>>> import numpy as np
>>> import numpy.linalg as la
>>> np.set_printoptions(precision=2, suppress=True, linewidth=200)
>>> M = np.loadtxt("block12.csv", delimiter=",")
>>> M
array([[ 0.94,  0.15, -0.11,  0.15, -0.11, -0.11, -0.11, -0.02, -0.02,  0.11, -0.02,  0.06, -0.02, -0.11,  0.06],
       [ 0.15,  0.65,  0.25, -0.35,  0.25,  0.25,  0.25,  0.05,  0.05, -0.25,  0.05, -0.15,  0.05,  0.25, -0.15],
       [-0.11,  0.25,  0.82,  0.25, -0.18, -0.18, -0.18, -0.04, -0.04,  0.18, -0.04,  0.11, -0.04, -0.18,  0.11],
       [ 0.15, -0.35,  0.25,  0.65,  0.25,  0.25,  0.25,  0.05,  0.05, -0.25,  0.05, -0.15,  0.05,  0.25, -0.15],
       [-0.11,  0.25, -0.18,  0.25,  0.82, -0.18, -0.18, -0.04, -0.04,  0.18, -0.04,  0.11, -0.04, -0.18,  0.11],
       [-0.11,  0.25, -0.18,  0.25, -0.18,  0.82, -0.18, -0.04, -0.04,  0.18, -0.04,  0.11, -0.04, -0.18,  0.11],
       [-0.11,  0.25, -0.18,  0.25, -0.18, -0.18,  0.82, -0.04, -0.04,  0.18, -0.04,  0.11, -0.04, -0.18,  0.11],
       [-0.02,  0.05, -0.04,  0.05, -0.04, -0.04, -0.04,  0.99, -0.01,  0.04, -0.01,  0.02, -0.01, -0.04,  0.02],
       [-0.02,  0.05, -0.04,  0.05, -0.04, -0.04, -0.04, -0.01,  0.99,  0.04, -0.01,  0.02, -0.01, -0.04,  0.02],
       [ 0.11, -0.25,  0.18, -0.25,  0.18,  0.18,  0.18,  0.04,  0.04,  0.82,  0.04, -0.11,  0.04,  0.18, -0.11],
       [-0.02,  0.05, -0.04,  0.05, -0.04, -0.04, -0.04, -0.01, -0.01,  0.04,  0.99,  0.02, -0.01, -0.04,  0.02],
       [ 0.06, -0.15,  0.11, -0.15,  0.11,  0.11,  0.11,  0.02,  0.02, -0.11,  0.02,  0.94,  0.02,  0.11, -0.06],
       [-0.02,  0.05, -0.04,  0.05, -0.04, -0.04, -0.04, -0.01, -0.01,  0.04, -0.01,  0.02,  0.99, -0.04,  0.02],
       [-0.11,  0.25, -0.18,  0.25, -0.18, -0.18, -0.18, -0.04, -0.04,  0.18, -0.04,  0.11, -0.04,  0.82,  0.11],
       [ 0.06, -0.15,  0.11, -0.15,  0.11,  0.11,  0.11,  0.02,  0.02, -0.11,  0.02, -0.06,  0.02,  0.11,  0.94]])
>>> A2 = la.inv(M)
>>> round(float(la.det(M) * la.det(A2)), 2)
1.0
>>> np.round(la.cond(M), 2)
np.float64(1.0)
